$ python -q
>>> import numpy as np
>>> from numpy import linalg as LA
>>> np.set_printoptions(precision=2, suppress=True, linewidth=200)
>>> F = np.loadtxt("run2.csv", delimiter=",")
>>> print(F)
[[3. 1. 0. 0. 0. 0.]
 [3. 3. 0. 0. 0. 0.]
 [1. 1. 0. 0. 0. 0.]
 [0. 0. 3. 1. 0. 0.]
 [0. 0. 3. 3. 0. 0.]
 [0. 0. 1. 1. 0. 0.]
 [0. 0. 0. 0. 3. 1.]
 [0. 0. 0. 0. 3. 3.]
 [0. 0. 0. 0. 1. 1.]]
>>> B = np.c_[F[:, :2] @ np.array([[-2, 2], [-2, 2]]), np.array([5, 4, 0, 4, 2, 1, 4, 3, 3])]
>>> B
array([[ -8.,   8.,   5.],
       [-12.,  12.,   4.],
       [ -4.,   4.,   0.],
       [  0.,   0.,   4.],
       [  0.,   0.,   2.],
       [  0.,   0.,   1.],
       [  0.,   0.,   4.],
       [  0.,   0.,   3.],
       [  0.,   0.,   3.]])
>>> LA.matrix_rank(B)
np.int64(2)
>>> theta = np.radians(72)
>>> R = np.eye(6)
>>> R[2, 2] = R[1, 1] = np.cos(theta)
>>> R[2, 1], R[1, 2] = -np.sin(theta), np.sin(theta)
>>> R
array([[ 1.  ,  0.  ,  0.  ,  0.  ,  0.  ,  0.  ],
       [ 0.  ,  0.31,  0.95,  0.  ,  0.  ,  0.  ],
       [ 0.  , -0.95,  0.31,  0.  ,  0.  ,  0.  ],
       [ 0.  ,  0.  ,  0.  ,  1.  ,  0.  ,  0.  ],
       [ 0.  ,  0.  ,  0.  ,  0.  ,  1.  ,  0.  ],
       [ 0.  ,  0.  ,  0.  ,  0.  ,  0.  ,  1.  ]])
>>> B = F @ R.T
>>> round(float(LA.det(R)), 2), np.round(np.trace(R), 2)
(1.0, np.float64(4.62))
>>> np.abs(B - F).max(axis=0)
array([0.  , 2.85, 2.85, 0.  , 0.  , 0.  ])
>>> LA.svd(F, compute_uv=False), LA.svd(B, compute_uv=False)
(array([5.35, 5.35, 5.35, 1.18, 1.18, 1.18]), array([5.35, 5.35, 5.35, 1.18, 1.18, 1.18]))
>>> B
array([[ 3.  ,  0.31, -0.95,  0.  ,  0.  ,  0.  ],
       [ 3.  ,  0.93, -2.85,  0.  ,  0.  ,  0.  ],
       [ 1.  ,  0.31, -0.95,  0.  ,  0.  ,  0.  ],
       [ 0.  ,  2.85,  0.93,  1.  ,  0.  ,  0.  ],
       [ 0.  ,  2.85,  0.93,  3.  ,  0.  ,  0.  ],
       [ 0.  ,  0.95,  0.31,  1.  ,  0.  ,  0.  ],
       [ 0.  ,  0.  ,  0.  ,  0.  ,  3.  ,  1.  ],
       [ 0.  ,  0.  ,  0.  ,  0.  ,  3.  ,  3.  ],
       [ 0.  ,  0.  ,  0.  ,  0.  ,  1.  ,  1.  ]])
>>> x0 = np.array([1, -1, -1, -1, -1, 0])
>>> target = B @ x0
>>> print(np.round(LA.solve(B.T @ B, B.T @ target), 2) + 0)
[ 1. -1. -1. -1. -1.  0.]
>>> np.round(LA.lstsq(B, target)[0], 2) + 0
array([ 1., -1., -1., -1., -1.,  0.])
>>> target
array([ 3.64,  4.93,  1.64, -4.78, -6.78, -2.26, -3.  , -3.  , -1.  ])
>>> rng = np.random.default_rng(7283)
>>> target = target + 0.05 * rng.normal(size=9)
>>> target
array([ 3.63,  4.81,  1.68, -4.82, -6.66, -2.23, -2.97, -3.03, -0.95])
>>> beta, *_ = LA.lstsq(B, target)
>>> print(beta.round())
[ 1. -1. -1. -1. -1. -0.]
>>> [round(float(LA.norm(LA.solve(B.T @ B + lam * np.eye(6), B.T @ target))), 2) for lam in (0, 1, 10, 100)]
[2.21, 2.09, 1.58, 0.47]
>>> np.round(LA.norm(target - B @ beta), 2)
np.float64(0.09)
>>> np.round(B.T @ (target - B @ beta), 2) + 0
array([0., 0., 0., 0., 0., 0.])
